$ python -q
>>> import numpy as np
>>> from numpy import linalg as LA
>>> np.set_printoptions(precision=2, suppress=True, linewidth=100)
>>> rd = lambda a: np.round(a, 2) + 0
>>> arr = np.loadtxt("layer16.csv", delimiter=",")
>>> print(rd(arr))
[[-24.59 -21.43  20.77 -12.39]
 [-22.96 -20.2   19.23 -11.62]
 [-17.17 -15.76  13.8   -8.93]
 [-15.66 -14.59  12.4   -8.24]
 [-12.86 -12.39   9.82  -6.97]
 [ -7.16  -7.75   4.69  -4.41]
 [ -0.88  -1.84  -0.26  -1.43]
 [ -0.09  -0.53  -0.37  -0.6 ]
 [  0.26   1.23   0.91   2.85]
 [  2.44   3.37  -0.32   7.79]
 [  5.21   5.54  -2.56  12.12]
 [ 14.62  12.28 -10.99  23.97]
 [ 15.55  12.93 -11.85  25.03]]
>>> print(rd(LA.norm(arr[7] - arr[10])))
15.22
>>> print(rd(LA.norm(arr, axis=0)))
[48.76 43.67 39.15 43.86]
>>> print(rd(LA.norm(arr) ** 2 / LA.norm(arr, 2) ** 2))
1.07
>>> mat = np.load("case19.npy")
>>> print(mat)
[[4. 1. 1. 1. 1.]
 [1. 4. 1. 1. 1.]
 [1. 1. 4. 1. 1.]
 [1. 1. 1. 4. 1.]
 [1. 1. 1. 1. 4.]]
>>> # symmetric
>>> evals, evecs = LA.eigh(mat)
>>> print(np.unique(evals.round(6) + 0, return_counts=True)[1])
[4 1]
>>> print((evals > 1e-8).sum(), (evals < -1e-8).sum())
5 0
>>> print(rd(LA.svd(mat, compute_uv=False)))
[8. 3. 3. 3. 3.]
>>> print(rd(LA.eigvalsh(mat @ mat)))
[ 9.  9.  9.  9. 64.]
>>> print(rd(np.abs(evecs[:, -1])))
[0.45 0.45 0.45 0.45 0.45]
>>> print(rd(evals.sum()), np.trace(mat))
20.0 20.0
>>> print(rd(evecs @ np.diag(evals) @ evecs.T))
[[4. 1. 1. 1. 1.]
 [1. 4. 1. 1. 1.]
 [1. 1. 4. 1. 1.]
 [1. 1. 1. 4. 1.]
 [1. 1. 1. 1. 4.]]
>>> q, evecs = LA.qr(mat[:, :3])[0], LA.qr(mat[:, 3:])[0]
>>> sig = LA.svd(q.T @ evecs, compute_uv=False)
>>> print(rd(np.degrees(np.arccos(sig.clip(0, 1)))))
[41.69 90.  ]
>>> print(rd(sig))
[0.75 0.  ]
>>> print((sig > 0.9).sum())
0
>>> print(rd(LA.norm(q @ q.T - evecs @ evecs.T, 2)))
1.0
>>> P = np.triu(np.array([[9, 3, 2, 9, 7],
...     [9, 8, 7, 5, 5],
...     [1, 1, 2, 3, 6],
...     [4, 8, 4, 2, 6],
...     [0, 7, 5, 6, 3]]), 1) + np.eye(5)
>>> other = P @ mat @ LA.inv(P)
>>> print(other)
[[  25.  -44.  286. -814. 3256.]
 [  18.  -33.  234. -666. 2664.]
 [  10.  -20.  133. -370. 1480.]
 [   7.  -14.   91. -256. 1036.]
 [   1.   -2.   13.  -37.  151.]]
>>> print(rd(np.poly(other)))
[   1.  -20.  150. -540.  945. -648.]
>>> C2 = np.cov(arr, rowvar=False)
>>> print(rd(np.median(arr, axis=0)))
[-0.88 -1.84  0.91 -1.43]
>>> print(rd(np.corrcoef(arr.T)))
[[ 1.    1.   -1.    0.95]
 [ 1.    1.   -0.99  0.95]
 [-1.   -0.99  1.   -0.93]
 [ 0.95  0.95 -0.93  1.  ]]
>>> print(rd(np.polyfit(arr[:, 2], arr[:, 0], 1)))
[-1.26  0.48]
>>> print(rd(arr.std(axis=0)))
[12.62 11.22  9.99 12.09]
>>> print(C2.shape)
(4, 4)
>>> W0 = np.array([[-1, 0, -1, 3, 1, -1],
...     [1, 3, -3, -2, 3, 2],
...     [3, -3, -2, -1, 2, -2],
...     [3, -1, -1, 0, 0, -3]])
>>> print(W0)
[[-1  0 -1  3  1 -1]
 [ 1  3 -3 -2  3  2]
 [ 3 -3 -2 -1  2 -2]
 [ 3 -1 -1  0  0 -3]]
>>> d = LA.norm(arr[:, None] - arr[None], axis=-1)
>>> print(rd(d[8]))
[41.92 39.29 29.96 27.54 23.09 14.23  5.51  4.1   0.    5.94 11.88 30.26 32.03]
>>> print(d.mean(axis=1).argmax())
12
>>> print(np.flatnonzero(d[8] < d.mean() / 2))
[ 6  7  8  9 10]
>>> print(np.unravel_index(d.round(6).argmax(), d.shape))
(np.int64(0), np.int64(12))
>>> print(d[8].round(6).argsort(kind="stable")[:4])
[8 7 6 9]
>>> print(d.shape)
(13, 13)
>>> rng = np.random.default_rng(614)
>>> other = W0 + rng.integers(-2, 3, (4, 3)) @ rng.integers(-2, 3, (3, 6))
>>> print(other)
[[-2  7 -3 -1 -7 -7]
 [ 4  0 -1  1  9  0]
 [ 7 -7 -2  1 10 -2]
 [ 4  1  1  1 -1 -9]]
>>> print(other - W0)
[[-1  7 -2 -4 -8 -6]
 [ 3 -3  2  3  6 -2]
 [ 4 -4  0  2  8  0]
 [ 1  2  2  1 -1 -6]]
>>> print(LA.matrix_rank(other - W0, tol=1e-8))
3
>>> print(rd(LA.svd(other - W0, compute_uv=False)))
[17.36  8.71  3.27  0.  ]
>>> print(np.abs(other - W0).sum(axis=1))
[28 19 18 13]
>>> evals, evecs = LA.eigh(mat)
>>> vec = np.array([-2, -2, 8, -3, 4])
>>> print(rd(LA.eigvalsh(mat[1:, 1:])))
[3. 3. 3. 7.]
>>> print(rd(evecs * np.maximum(evals, 0) @ evecs.T))
[[4. 1. 1. 1. 1.]
 [1. 4. 1. 1. 1.]
 [1. 1. 4. 1. 1.]
 [1. 1. 1. 4. 1.]
 [1. 1. 1. 1. 4.]]
>>> print((np.sign(evecs[:, -1].round(6)) == np.sign(evecs[0, -1].round(6))).astype(int))
[1 1 1 1 1]
>>> print(rd(evecs * np.abs(evals) @ evecs.T))
[[4. 1. 1. 1. 1.]
 [1. 4. 1. 1. 1.]
 [1. 1. 4. 1. 1.]
 [1. 1. 1. 4. 1.]
 [1. 1. 1. 1. 4.]]
>>> F = np.loadtxt("run4.csv", delimiter=",")
>>> print(F)
[[ 9.71  0.7  20.79]
 [ 9.99 -1.05 19.7 ]
 [ 8.6  -1.89 20.92]
 [10.73  0.6  18.92]
 [10.12 -1.02 18.76]
 [ 9.47  1.57 17.96]
 [ 9.59 -1.94 19.96]
 [ 9.98 -1.36 18.49]
 [ 8.95 -1.74 21.27]
 [11.36 -0.02 22.32]
 [10.9   0.56 19.18]
 [ 9.23 -1.03 19.48]
 [10.05  1.3  18.94]
 [ 9.73  0.97 19.54]
 [10.52  0.35 20.49]
 [ 9.94 -1.23 19.64]
 [11.35 -1.33 20.34]
 [10.62  1.07 20.2 ]
 [ 8.2  -0.17 20.62]
 [ 8.1   0.71 19.73]
 [10.42  0.31 20.6 ]
 [ 9.63  1.76 19.84]
 [12.09 -0.13 19.3 ]
 [ 9.39  2.67 21.27]
 [ 9.55 -0.08 20.25]
 [ 8.32  0.59 20.23]
 [ 9.68  0.64 19.44]
 [ 9.66  0.88 19.3 ]]
>>> Xc = F - F.mean(axis=0)
>>> U, sig, Vh = LA.svd(Xc, full_matrices=False)
>>> print(rd(np.abs(Vh[-1])))
[0.63 0.12 0.77]
>>> print(rd(Xc.mean(axis=0)))
[0. 0. 0.]
>>> print(np.searchsorted(np.cumsum(sig ** 2) / (sig ** 2).sum(), 0.9) + 1)
3
>>> print(np.abs(Vh[0]).argmax())
1
>>> print(rd((sig ** 2).sum() ** 2 / (sig ** 4).sum()))
2.83
>>> print(rd(np.abs(LA.svd(F)[2][-1])))
[0.89 0.1  0.44]
>>> print(rd(LA.norm(F, 2) / LA.norm(F)))
1.0
>>> print(round(np.log10(LA.cond(F))))
1
>>> print(LA.matrix_rank(F, rtol=0.1))
1
>>> print([round(float(x), 2) for x in LA.svd(F, compute_uv=False)[:3]])
[117.65, 6.22, 5.08]
>>> A = np.array([[1, -2, -2, -1, -3],
...     [3, 3, 3, 2, 1],
...     [3, 2, 1, 0, 0],
...     [0, -1, 0, 2, 1],
...     [2, -3, 1, 2, -3],
...     [-3, 1, 2, -3, 2]])
>>> print(A)
[[ 1 -2 -2 -1 -3]
 [ 3  3  3  2  1]
 [ 3  2  1  0  0]
 [ 0 -1  0  2  1]
 [ 2 -3  1  2 -3]
 [-3  1  2 -3  2]]
>>> other = np.c_[A[:, :2] @ np.array([[0, 3], [4, 2]]), np.array([0, 3, 0, 1, 0, 2])]
>>> print(other)
[[ -8  -1   0]
 [ 12  15   3]
 [  8  13   0]
 [ -4  -2   1]
 [-12   0   0]
 [  4  -7   2]]
>>> print(rd(LA.norm(LA.qr(A)[0].T @ other, axis=0) ** 2 / ((other ** 2).sum(axis=0) + 1e-12)))
[1.   1.   0.65]
>>> print(LA.matrix_rank(np.c_[A, other]))
6
>>> print(rd(LA.norm(other - A @ LA.lstsq(A, other)[0], axis=0)))
[0.   0.   2.23]
>>> u, r1 = A[3], A[2]
>>> print(u @ r1)
-2
>>> print(u @ u)
6
>>> pr = (u @ r1) / (u @ u) * u
>>> print(rd(pr))
[ 0.    0.33  0.   -0.67 -0.33]
>>> print(rd((r1 - pr) @ u))
0.0
>>> print(rd(r1 - pr))
[3.   1.67 1.   0.67 0.33]
>>> print(np.outer(u, r1))
[[ 0  0  0  0  0]
 [-3 -2 -1  0  0]
 [ 0  0  0  0  0]
 [ 6  4  2  0  0]
 [ 3  2  1  0  0]]
>>> print(rd(LA.norm(A, 2)))
7.45
>>> print(rd(LA.norm(A, axis=1)))
[4.36 5.66 3.74 2.45 5.2  5.2 ]
>>> other = np.array([[2, 0, 1, 2, 0],
...     [0, 1, 1, 1, 1],
...     [0, 0, 1, 2, 0],
...     [0, 2, 1, 1, 2],
...     [0, 1, 0, 1, 0]])
>>> cent = np.array([[1, 2, 1], [2, 0, 2], [2, 1, 0]])
>>> K = np.block([[other, np.zeros((5, 3))], [np.zeros((3, 5)), cent]])
>>> print(K)
[[2. 0. 1. 2. 0. 0. 0. 0.]
 [0. 1. 1. 1. 1. 0. 0. 0.]
 [0. 0. 1. 2. 0. 0. 0. 0.]
 [0. 2. 1. 1. 2. 0. 0. 0.]
 [0. 1. 0. 1. 0. 0. 0. 0.]
 [0. 0. 0. 0. 0. 1. 2. 1.]
 [0. 0. 0. 0. 0. 2. 0. 2.]
 [0. 0. 0. 0. 0. 2. 1. 0.]]
>>> # splits into 2 blocks
>>> z = rng.permutation(8)
>>> print(z)
[6 7 3 5 2 0 1 4]
>>> other = K[z][:, z]
>>> print(np.allclose(other, K))
False
>>> print(np.trace(other))
6.0
>>> print(np.diag(other))
[0. 0. 1. 1. 1. 2. 1. 0.]
>>> print(other)
[[0. 2. 0. 2. 0. 0. 0. 0.]
 [1. 0. 0. 2. 0. 0. 0. 0.]
 [0. 0. 1. 0. 1. 0. 2. 2.]
 [2. 1. 0. 1. 0. 0. 0. 0.]
 [0. 0. 2. 0. 1. 0. 0. 0.]
 [0. 0. 2. 0. 1. 2. 0. 0.]
 [0. 0. 1. 0. 1. 0. 1. 1.]
 [0. 0. 1. 0. 0. 0. 1. 0.]]
>>> q, R = LA.qr(other)
>>> print(np.trace(q @ q.T))
8.0
>>> print(rd(abs(R[0, 0])), rd(LA.norm(other[:, 0])))
2.24 2.24
>>> print(rd(q.T @ q))
[[1. 0. 0. 0. 0. 0. 0. 0.]
 [0. 1. 0. 0. 0. 0. 0. 0.]
 [0. 0. 1. 0. 0. 0. 0. 0.]
 [0. 0. 0. 1. 0. 0. 0. 0.]
 [0. 0. 0. 0. 1. 0. 0. 0.]
 [0. 0. 0. 0. 0. 1. 0. 0.]
 [0. 0. 0. 0. 0. 0. 1. 0.]
 [0. 0. 0. 0. 0. 0. 0. 1.]]
>>> print(np.allclose(R.T @ R, other.T @ other))
True
>>> print(rd(q))
[[ 0.    0.98  0.   -0.22  0.    0.    0.    0.  ]
 [-0.45 -0.2   0.   -0.87  0.    0.    0.    0.  ]
 [ 0.    0.   -0.3   0.    0.53  0.16  0.58 -0.52]
 [-0.89  0.1   0.    0.44  0.    0.    0.    0.  ]
 [ 0.    0.   -0.6   0.   -0.11  0.47 -0.58 -0.26]
 [ 0.    0.   -0.6   0.   -0.11 -0.79  0.    0.  ]
 [ 0.    0.   -0.3   0.    0.53  0.16  0.    0.77]
 [ 0.    0.   -0.3   0.   -0.64  0.32  0.58  0.26]]
>>> print(rd(np.abs(np.diag(R))))
[2.24 2.05 3.32 1.75 0.85 1.58 1.73 0.26]
>>> print(q.shape, R.shape)
(8, 8) (8, 8)
>>> data = np.load("x.npy")
>>> print(data)
[[-0.9  0.2  0.4]
 [ 0.2  2.8 -1.4]
 [-0.8 -0.5  1.2]
 [ 1.  -0.5  0. ]
 [ 1.4  0.2  0.7]
 [ 0.4 -0.6 -0.5]
 [ 1.2 -2.7 -3.6]
 [-0.6 -0.9  0.9]
 [-0.2 -0.5  0.2]
 [ 0.4 -1.7  0.5]
 [ 0.8 -0.3  2.8]
 [ 0.7 -0.7 -0.3]
 [-1.2 -0.8 -1.1]
 [ 0.8 -2.   0.2]
 [-0.9 -0.2 -1.5]
 [-2.  -0.2 -0.3]
 [-0.4  0.4  1.3]
 [ 1.2  0.6  1.5]
 [ 0.5  0.1  0. ]
 [ 0.3  0.4  0.7]
 [-1.  -0.7  0.2]
 [ 0.4  1.5 -1.5]
 [ 0.  -0.7  0.2]
 [ 1.7 -1.4 -0.6]
 [-0.7 -0.3  0.2]]
>>> vec = np.array([1, 3, 0])
>>> y = data @ vec
>>> c, lr = np.zeros(3), 1 / LA.norm(data, 2) ** 2
>>> for i in range(25):
...     c -= lr * data.T @ (data @ c - y)
...     if i % 5 == 0: print(i, round(LA.norm(data @ c - y), 2))
... 
0 5.1
5 0.13
10 0.0
15 0.0
20 0.0
>>> print(rd(LA.cond(data)))
1.41
>>> E = np.array([[-0.2, 2.2, 1.0, -0.9, 0.2, -1.1, 1.3],
...     [0.6, -0.6, -0.5, -1.3, 1.1, -0.4, -0.3],
...     [0.2, 1.3, 0.9, -1.4, -0.5, -1.0, 0.5],
...     [0.3, -1.0, -0.2, 0.6, 0.9, -1.0, 1.1],
...     [0.1, 0.7, 0.5, 1.5, 0.2, -0.1, -0.1]])
>>> E[:, 0] *= 20
>>> print(E)
[[-4.   2.2  1.  -0.9  0.2 -1.1  1.3]
 [12.  -0.6 -0.5 -1.3  1.1 -0.4 -0.3]
 [ 4.   1.3  0.9 -1.4 -0.5 -1.   0.5]
 [ 6.  -1.  -0.2  0.6  0.9 -1.   1.1]
 [ 2.   0.7  0.5  1.5  0.2 -0.1 -0.1]]
>>> U, sig, Vh = LA.svd(E, full_matrices=False)
>>> print(np.allclose(U * sig @ Vh, E))
True
>>> print(U.shape, sig.shape, Vh.shape)
(5, 5) (5,) (5, 7)
>>> print(rd(np.sqrt((sig ** 2).sum())), rd(LA.norm(E)))
15.58 15.58
>>> print(rd(U.T @ U))
[[1. 0. 0. 0. 0.]
 [0. 1. 0. 0. 0.]
 [0. 0. 1. 0. 0.]
 [0. 0. 0. 1. 0.]
 [0. 0. 0. 0. 1.]]
>>> print(rd(sig / sig[0]))
[1.   0.26 0.15 0.11 0.06]
>>> print(rd(sig))
[14.82  3.83  2.23  1.66  0.87]
>>> other = np.array([[1, -3], [3, -2], [0, 0], [-3, -2], [2, 2], [-2, 1], [3, 1]])
>>> print(np.vstack([E, other.T]).shape)
(7, 7)
>>> print(rd(np.einsum("ik,kj->ji", E, other)))
[[ 11.8  16.2  14.6   8.3  -0.1]
 [ 10.  -30.7 -13.3 -15.3 -10.2]]
>>> print(rd(E @ other))
[[ 11.8  10. ]
 [ 16.2 -30.7]
 [ 14.6 -13.3]
 [  8.3 -15.3]
 [ -0.1 -10.2]]
>>> u = np.array([1, -2, -2])
>>> print(rd(np.cross(E[1, :3], E[0, :3])))
[  0.5 -10.   24. ]
>>> print(rd(np.convolve(E[1], u)))
[ 12.  -24.6 -23.3   0.9   4.7   0.   -1.7   1.4   0.6]
>>> print(rd(np.polyval(u, E[1])))
[118.    -0.44  -0.75   2.29  -2.99  -1.04  -1.31]
>>> other = W0[0, 0] * W0[1:] - np.outer(W0[1:, 0], W0[0])
>>> print(other)
[[ 0 -3  4 -1 -4 -1]
 [ 0  3  5 -8 -5  5]
 [ 0  1  4 -9 -3  6]]
>>> print(LA.matrix_rank(other), LA.matrix_rank(W0))
3 4
>>> print(W0[:, 0] / W0[0, 0])
[ 1. -1. -3. -3.]
